% ipython --no-banner

In [1]: import numpy as np

In [2]: import numpy.linalg as la

In [3]: np.set_printoptions(suppress=True, linewidth=200)

In [4]: W0 = np.load("arr.npy")

In [5]: W0
Out[5]: 
array([[ 2.02, -1.97,  0.04,  0.78, -0.97, -1.89],
       [ 2.15, -2.03,  0.01,  1.  , -0.98, -2.11],
       [ 1.9 , -1.87, -0.11,  1.13, -1.04, -2.01],
       [ 1.85, -1.99, -0.07,  1.06, -0.9 , -2.1 ],
       [ 2.02, -2.08, -0.13,  1.12, -0.87, -1.94],
       [ 2.04, -2.02,  0.02,  0.93, -0.98, -1.98],
       [ 1.93, -2.08,  0.13,  1.18, -0.99, -1.97],
       [ 2.13, -2.21,  0.12,  0.89, -1.1 , -1.84],
       [ 2.26, -1.89, -0.07,  0.94, -0.84, -2.12],
       [ 1.98, -2.09, -0.18,  0.81, -0.92, -2.  ],
       [ 1.79, -1.85,  0.15,  0.98, -0.95, -2.04],
       [ 2.18, -1.97,  0.07,  1.1 , -0.96, -1.75],
       [ 1.98, -1.86,  0.03,  0.96, -1.21, -2.08],
       [-0.06,  0.97,  2.05, -0.07, -1.9 , -2.04],
       [ 0.06,  0.82,  1.92,  0.03, -1.99, -2.03],
       [-0.1 ,  1.04,  2.  , -0.01, -1.85, -2.11],
       [-0.01,  0.74,  2.08,  0.04, -2.17, -1.9 ],
       [ 0.24,  1.05,  2.02,  0.08, -2.03, -2.1 ],
       [ 0.07,  1.02,  2.08, -0.08, -2.05, -2.08],
       [ 0.18,  0.9 ,  1.97, -0.18, -1.86, -1.98],
       [ 0.11,  1.07,  2.  , -0.03, -1.96, -1.86],
       [ 0.06,  0.97,  2.04,  0.  , -1.92, -1.91],
       [ 0.03,  1.  ,  1.87,  0.07, -2.15, -2.02],
       [ 0.02,  0.87,  2.1 , -0.27, -1.93, -2.14],
       [-0.06,  0.93,  2.04, -0.14, -2.01, -2.  ],
       [ 0.12,  0.9 ,  1.94, -0.14, -1.98, -2.06],
       [-0.21, -1.93, -2.06,  0.  , -2.07, -2.13],
       [ 0.07, -1.83, -1.98, -0.04, -2.01, -1.8 ],
       [-0.01, -2.15, -1.95,  0.07, -1.84, -2.08],
       [ 0.12, -2.  , -1.94,  0.05, -2.08, -1.96],
       [ 0.05, -1.92, -2.04, -0.07, -2.1 , -2.02],
       [ 0.2 , -1.85, -1.94,  0.04, -2.11, -2.08],
       [-0.16, -2.03, -1.8 ,  0.17, -1.93, -2.17],
       [ 0.02, -1.85, -2.08,  0.  , -2.04, -2.02],
       [-0.21, -1.94, -1.87,  0.24, -2.07, -1.94],
       [-0.06, -2.01, -1.86,  0.03, -1.97, -2.14],
       [ 0.  , -2.06, -1.84,  0.05, -2.04, -2.06],
       [-0.06, -2.01, -2.18, -0.04, -2.13, -2.17],
       [-0.04, -1.87, -2.08,  0.02, -1.93, -2.1 ]])

In [6]: D = la.norm(W0[:, None] - W0[None], axis=-1)

In [7]: D.shape
Out[7]: (39, 39)

In [8]: A2 = np.c_[W0[:, :3] @ np.array([[0, 8, -5], [2, 8, -5], [0, 1, -7]]), np.array([-3, 3, -3, -1, 3, 1, 2, 2, -2, 1, -3, -3, 2, 0, 2, -2, -1, 0, -3, -2, 0, -3, -3, 2, -2, 2, 2, -2, -1, 0, -2, -1, 0, -2, -1, -2, 2, -1, -3])]

In [9]: A2.round(2)
Out[9]: 
array([[ -3.94,   0.44,  -0.53,  -3.  ],
       [ -4.06,   0.97,  -0.67,   3.  ],
       [ -3.74,   0.13,   0.62,  -3.  ],
       [ -3.98,  -1.19,   1.19,  -1.  ],
       [ -4.16,  -0.61,   1.21,   3.  ],
       [ -4.04,   0.18,  -0.24,   1.  ],
       [ -4.16,  -1.07,  -0.16,   2.  ],
       [ -4.42,  -0.52,  -0.44,   2.  ],
       [ -3.78,   2.89,  -1.36,  -2.  ],
       [ -4.18,  -1.06,   1.81,   1.  ],
       [ -3.7 ,  -0.33,  -0.75,  -3.  ],
       [ -3.94,   1.75,  -1.54,  -3.  ],
       [ -3.72,   0.99,  -0.81,   2.  ],
       [  1.94,   9.33, -18.9 ,   0.  ],
       [  1.64,   8.96, -17.84,   2.  ],
       [  2.08,   9.52, -18.7 ,  -2.  ],
       [  1.48,   7.92, -18.21,  -1.  ],
       [  2.1 ,  12.34, -20.59,   0.  ],
       [  2.04,  10.8 , -20.01,  -3.  ],
       [  1.8 ,  10.61, -19.19,  -2.  ],
       [  2.14,  11.44, -19.9 ,   0.  ],
       [  1.94,  10.28, -19.43,  -3.  ],
       [  2.  ,  10.11, -18.24,  -3.  ],
       [  1.74,   9.22, -19.15,   2.  ],
       [  1.86,   9.  , -18.63,  -2.  ],
       [  1.8 ,  10.1 , -18.68,   2.  ],
       [ -3.86, -19.18,  25.12,   2.  ],
       [ -3.66, -16.06,  22.66,  -2.  ],
       [ -4.3 , -19.23,  24.45,  -1.  ],
       [ -4.  , -16.98,  22.98,   0.  ],
       [ -3.84, -17.  ,  23.63,  -2.  ],
       [ -3.7 , -15.14,  21.83,  -1.  ],
       [ -4.06, -19.32,  23.55,   0.  ],
       [ -3.7 , -16.72,  23.71,  -2.  ],
       [ -3.88, -19.07,  23.84,  -1.  ],
       [ -4.02, -18.42,  23.37,  -2.  ],
       [ -4.12, -18.32,  23.18,   2.  ],
       [ -4.02, -18.74,  25.61,  -1.  ],
       [ -3.74, -17.36,  24.11,  -3.  ]])

In [10]: la.matrix_rank(np.c_[W0, A2])
Out[10]: np.int64(7)

In [11]: np.round(la.norm(la.qr(W0)[0].T @ A2, axis=0) ** 2 / ((A2 ** 2).sum(axis=0) + 1e-12), 2)
Out[11]: array([1.  , 1.  , 1.  , 0.19])

In [12]: np.round(la.norm(A2 - W0 @ la.lstsq(W0, A2)[0], axis=0), 2) + 0
Out[12]: array([ 0.  ,  0.  ,  0.  , 11.49])

In [13]: left, sigma, vt = la.svd(W0, full_matrices=False)

In [14]: np.abs(left[:, 0]).round(6).argmax()
Out[14]: np.int64(37)

In [15]: np.round(vt @ vt.T, 2) + 0
Out[15]: 
array([[1., 0., 0., 0., 0., 0.],
       [0., 1., 0., 0., 0., 0.],
       [0., 0., 1., 0., 0., 0.],
       [0., 0., 0., 1., 0., 0.],
       [0., 0., 0., 0., 1., 0.],
       [0., 0., 0., 0., 0., 1.]])

In [16]: np.round(np.abs(vt[0]), 2)
Out[16]: array([0.26, 0.46, 0.14, 0.13, 0.52, 0.65])

In [17]: np.round(sigma / sigma[0], 2)
Out[17]: array([1.  , 0.67, 0.42, 0.04, 0.04, 0.03])

In [18]: np.allclose(left * sigma @ vt, W0)
Out[18]: True

In [19]: (sigma > 1e-8).sum()
Out[19]: np.int64(6)

In [20]: sigma.round(2)
Out[20]: array([18.56, 12.37,  7.81,  0.74,  0.66,  0.62])

In [21]: left.shape, sigma.shape, vt.shape
Out[21]: ((39, 6), (6,), (6, 6))

In [22]: round(float(np.sqrt((sigma ** 2).sum())), 2), round(float(la.norm(W0)), 2)
Out[22]: (23.66, 23.66)

In [23]: X = np.load("w.npy")

In [24]: X
Out[24]: 
array([[ 1.99,  1.98,  2.  , -2.  , -1.04,  2.02, -0.02,  2.01, -1.99,  1.02, -1.08, -0.02, -1.98],
       [ 2.17,  1.99,  1.96, -2.  , -0.95,  2.09,  0.  ,  1.94, -1.97,  1.04, -1.06,  0.  , -2.05],
       [ 1.92,  1.97,  1.98, -2.05, -0.99,  2.02,  0.  ,  1.99, -2.03,  0.96, -1.01, -0.02, -2.03],
       [ 1.97,  1.98,  2.  , -1.95, -0.88,  1.96, -0.06,  1.96, -1.94,  0.95, -0.91, -0.04, -1.92],
       [ 2.  ,  2.02,  1.98, -1.95, -0.98,  2.03,  0.04,  1.98, -1.91,  0.99, -0.99,  0.04, -2.03],
       [ 2.02,  2.02,  1.94, -2.03, -0.96,  1.99,  0.1 ,  2.01, -2.01,  1.04, -1.03, -0.04, -2.07],
       [ 2.03,  2.08,  1.93, -1.98, -0.97,  1.95,  0.03,  2.05, -1.94,  0.93, -0.97, -0.01, -1.88],
       [ 2.06,  1.92,  2.01, -1.99, -0.95,  1.95, -0.04,  1.99, -1.95,  0.93, -1.03,  0.04, -2.01],
       [ 2.01,  2.06,  1.99, -1.95, -1.12,  1.88,  0.03,  1.95, -1.96,  0.97, -0.99,  0.01, -2.  ],
       [ 2.05,  2.07,  2.01, -1.98, -1.05,  2.01,  0.01,  2.06, -2.07,  1.03, -1.  ,  0.02, -2.01],
       [ 2.02,  1.99,  1.91, -2.05, -0.96,  1.89,  0.  ,  2.  , -2.01,  0.93, -0.99,  0.09, -2.07],
       [ 1.99,  1.96,  1.96, -1.96, -1.  ,  2.08, -0.06,  2.  , -1.95,  1.03, -0.98,  0.  , -1.96],
       [ 1.96,  1.99,  2.01, -1.98, -1.01,  1.99,  0.05,  2.01, -1.98,  0.9 , -1.01, -0.01, -1.98],
       [ 2.08,  2.01,  2.  , -2.12, -1.02,  2.04,  0.03,  1.94, -2.05,  1.03, -0.99, -0.05, -2.01],
       [ 1.96,  1.97,  2.02, -2.11, -1.02,  2.07,  0.03,  1.97, -2.06,  0.95, -0.99,  0.03, -2.01],
       [ 1.98,  2.06,  2.06, -1.97, -1.03,  2.01, -0.04,  2.  , -2.03,  0.97, -0.94, -0.01, -1.94],
       [ 0.94, -1.  ,  1.93,  2.  , -1.01,  2.01, -0.01,  0.99, -1.88,  1.03, -1.93, -0.08, -0.03],
       [ 0.93, -0.97,  2.  ,  2.06, -1.  ,  2.  ,  0.  ,  0.88, -2.01,  1.  , -2.1 ,  0.01,  0.06],
       [ 0.95, -0.99,  1.95,  2.03, -1.  ,  1.89, -0.01,  1.02, -2.04,  1.02, -2.08,  0.02, -0.02],
       [ 1.05, -0.98,  1.92,  1.96, -1.01,  2.02, -0.04,  0.94, -1.99,  0.99, -1.99, -0.02,  0.01],
       [ 0.99, -0.97,  2.06,  2.03, -0.92,  2.  , -0.07,  0.95, -2.06,  0.99, -2.05,  0.03, -0.02],
       [ 0.93, -0.98,  1.93,  1.98, -1.04,  2.04, -0.01,  0.94, -2.01,  0.99, -2.01, -0.05,  0.09],
       [ 0.99, -1.12,  2.01,  2.05, -0.97,  1.98, -0.09,  0.98, -1.95,  1.05, -2.1 ,  0.05, -0.07],
       [ 0.99, -1.02,  1.94,  2.07, -1.02,  2.03, -0.01,  1.02, -2.05,  1.04, -2.11,  0.  , -0.12],
       [ 0.97, -1.03,  1.94,  1.98, -1.02,  1.94, -0.02,  0.91, -1.97,  0.93, -2.  , -0.01,  0.  ],
       [ 1.04, -0.94,  1.99,  2.04, -0.94,  2.  ,  0.  ,  1.04, -1.93,  1.01, -2.02,  0.  , -0.05],
       [ 1.03, -0.99,  1.92,  1.96, -1.08,  1.95,  0.01,  0.96, -2.  ,  0.98, -1.9 ,  0.08, -0.03],
       [ 0.94, -1.03,  2.06,  1.92, -1.  ,  1.99, -0.05,  1.03, -1.95,  1.04, -2.04, -0.02,  0.05],
       [ 0.91, -0.9 ,  1.95,  1.99, -1.06,  1.94, -0.06,  1.11, -2.05,  1.  , -2.  , -0.09,  0.01],
       [ 1.02, -0.96,  2.02,  2.01, -0.96,  2.06,  0.02,  1.09, -1.97,  0.97, -1.97,  0.01, -0.02],
       [ 0.91, -1.  ,  1.96,  2.  , -0.98,  2.  , -0.01,  0.95, -1.92,  1.  , -1.95,  0.08, -0.07],
       [ 1.06, -0.92,  1.98,  2.13, -0.91,  1.96, -0.04,  1.  , -2.07,  1.05, -2.  , -0.04,  0.  ]])

In [25]: Xs = X - X.mean(axis=0)

In [26]: left, sigma, vt = la.svd(Xs, full_matrices=False)

In [27]: np.round(np.abs(vt[-1]), 2)
Out[27]: array([0.11, 0.03, 0.06, 0.19, 0.22, 0.16, 0.28, 0.08, 0.05, 0.67, 0.09, 0.44, 0.37])

In [28]: sigma.round(2)
Out[28]: array([16.04,  0.4 ,  0.35,  0.34,  0.32,  0.28,  0.27,  0.22,  0.21,  0.2 ,  0.19,  0.14,  0.13])

In [29]: np.round(Xs.mean(axis=0), 2) + 0
Out[29]: array([0., 0., 0., 0., 0., 0., 0., 0., 0., 0., 0., 0., 0.])

In [30]: np.round(sigma ** 2 / (sigma ** 2).sum(), 2) + 0
Out[30]: array([1., 0., 0., 0., 0., 0., 0., 0., 0., 0., 0., 0., 0.])
